$ python -q
>>> import numpy as np
>>> import numpy.linalg as la
>>> np.set_printoptions(precision=2, suppress=True, linewidth=160)
>>> def rnd(a):
...     return np.round(a, 2) + 0
... 
>>> X = np.loadtxt("m.csv", delimiter=",")
>>> X
array([[ 0.23,  0.28, -1.28,  0.92,  0.37,  0.3 ,  0.33,  0.06],
       [ 0.28,  1.97,  0.03,  0.22, -0.39, -1.01,  0.64, -1.06],
       [-1.28,  0.03,  0.63, -0.69,  0.19, -0.73, -0.89, -0.38],
       [ 0.92,  0.22, -0.69,  1.37, -0.34, -0.59, -1.2 ,  0.65],
       [ 0.37, -0.39,  0.19, -0.34,  1.84, -0.6 , -0.3 , -0.44],
       [ 0.3 , -1.01, -0.73, -0.59, -0.6 ,  1.49,  0.03, -0.84],
       [ 0.33,  0.64, -0.89, -1.2 , -0.3 ,  0.03,  1.53,  0.42],
       [ 0.06, -1.06, -0.38,  0.65, -0.44, -0.84,  0.42,  0.93]])
>>> # symmetric
>>> print(rnd(la.det(X)))
-108.51
>>> rnd(np.abs(la.eigvals(X)).max())
np.float64(3.0)
>>> np.allclose(X, X.T)
True
>>> print(rnd(np.sort(np.abs(la.eigvals(X)))))
[1.   1.   1.01 2.   2.   3.   3.   3.  ]
>>> print(np.allclose(X @ X.T, X.T @ X))
True
>>> r0 = np.array([0, -2, -1, -2, 0, 2, 2, 2])
>>> A2 = X + np.outer(r0, np.eye(8)[5])
>>> la.matrix_rank(la.inv(A2) - la.inv(X), tol=1e-8)
np.int64(1)
>>> q, V = la.qr(X[:, :4])[0], la.qr(X[:, 4:])[0]
>>> sv = la.svd(q.T @ V, compute_uv=False)
>>> rnd(np.degrees(np.arccos(sv.clip(0, 1))))
array([39.22, 41.79, 66.83, 83.06])
>>> q, Rm = la.qr(X)
>>> q.shape, Rm.shape
((8, 8), (8, 8))
>>> print(np.trace(q @ q.T))
8.0
>>> E = np.load("w.npy")
>>> E
array([[ 1,  1, -1, -1, -1, -1,  1,  1],
       [ 1, -1, -1,  1,  1, -1, -1,  1],
       [ 1, -1,  1, -1,  1, -1,  1, -1],
       [ 1,  1, -1, -1,  1,  1, -1, -1],
       [ 1, -1,  1, -1, -1,  1, -1,  1]])
>>> ev, V = la.eigh(X)
>>> rnd(la.eigvalsh(X @ X))
array([1.  , 1.  , 1.01, 3.99, 3.99, 8.98, 9.01, 9.02])
>>> rnd(ev.sum()), np.trace(X)
(np.float64(9.99), np.float64(9.99))
>>> rnd(V @ np.diag(ev) @ V.T)
array([[ 0.23,  0.28, -1.28,  0.92,  0.37,  0.3 ,  0.33,  0.06],
       [ 0.28,  1.97,  0.03,  0.22, -0.39, -1.01,  0.64, -1.06],
       [-1.28,  0.03,  0.63, -0.69,  0.19, -0.73, -0.89, -0.38],
       [ 0.92,  0.22, -0.69,  1.37, -0.34, -0.59, -1.2 ,  0.65],
       [ 0.37, -0.39,  0.19, -0.34,  1.84, -0.6 , -0.3 , -0.44],
       [ 0.3 , -1.01, -0.73, -0.59, -0.6 ,  1.49,  0.03, -0.84],
       [ 0.33,  0.64, -0.89, -1.2 , -0.3 ,  0.03,  1.53,  0.42],
       [ 0.06, -1.06, -0.38,  0.65, -0.44, -0.84,  0.42,  0.93]])
>>> np.unique(ev.round(6) + 0, return_counts=True)[1]
array([1, 1, 1, 1, 1, 1, 1, 1])
>>> rnd(V.T @ V)
array([[1., 0., 0., 0., 0., 0., 0., 0.],
       [0., 1., 0., 0., 0., 0., 0., 0.],
       [0., 0., 1., 0., 0., 0., 0., 0.],
       [0., 0., 0., 1., 0., 0., 0., 0.],
       [0., 0., 0., 0., 1., 0., 0., 0.],
       [0., 0., 0., 0., 0., 1., 0., 0.],
       [0., 0., 0., 0., 0., 0., 1., 0.],
       [0., 0., 0., 0., 0., 0., 0., 1.]])
>>> print(rnd(la.svd(X, compute_uv=False)))
[3.   3.   3.   2.   2.   1.01 1.   1.  ]
>>> A2 = E[0, 0] * E[1:] - np.outer(E[1:, 0], E[0])
>>> A2
array([[ 0, -2,  0,  2,  2,  0, -2,  0],
       [ 0, -2,  2,  0,  2,  0,  0, -2],
       [ 0,  0,  0,  0,  2,  2, -2, -2],
       [ 0, -2,  2,  0,  0,  2, -2,  0]])
>>> np.flatnonzero(~A2.round(6).any(axis=1))
array([], dtype=int64)
>>> K = np.array([[9.95, 9.99, 6.01, 7.93, 6.07, 3.99, 9.97, 9.98],
...     [20.04, 19.93, 8.04, 10.03, 9.93, 13.98, 10.06, 11.99],
...     [-0.02, -0.11, 0.0, 0.02, 0.04, 0.0, -0.04, 0.02],
...     [15.03, 15.04, 3.04, 3.04, 6.01, 15.07, -0.01, 3.07],
...     [10.02, 10.09, 6.05, 7.94, 6.09, 3.97, 10.05, 9.98]])
>>> A2 = K / np.sqrt((K ** 2).mean(axis=1, keepdims=True))
>>> rnd(A2[2])
array([-0.44, -2.42,  0.  ,  0.44,  0.88,  0.  , -0.88,  0.44])
>>> la.matrix_rank(K - K.mean(axis=1, keepdims=True))
np.int64(5)
>>> [round(float(x), 2) for x in la.svd(K, compute_uv=False)[:3]]
[55.82, 15.34, 0.15]
>>> la.cond(K) > 100
np.True_
>>> rnd(la.norm(K, 2) / la.norm(K))
np.float64(0.96)
>>> x = np.array([0, 1, 3, 3, 3, 0, 3, 0])
>>> (K @ x).argmax()
np.int64(1)
>>> K @ np.eye(8)[3]
array([ 7.93, 10.03,  0.02,  3.04,  7.94])
>>> la.norm(K @ x) <= la.norm(K, 2) * la.norm(x) + 1e-9
np.True_
>>> rnd(K @ np.ones(8))
array([ 63.89, 104.  ,  -0.09,  60.29,  64.19])
>>> rnd((K * x).sum(axis=1))
array([ 99.93, 134.11,  -0.05,  51.28, 100.48])
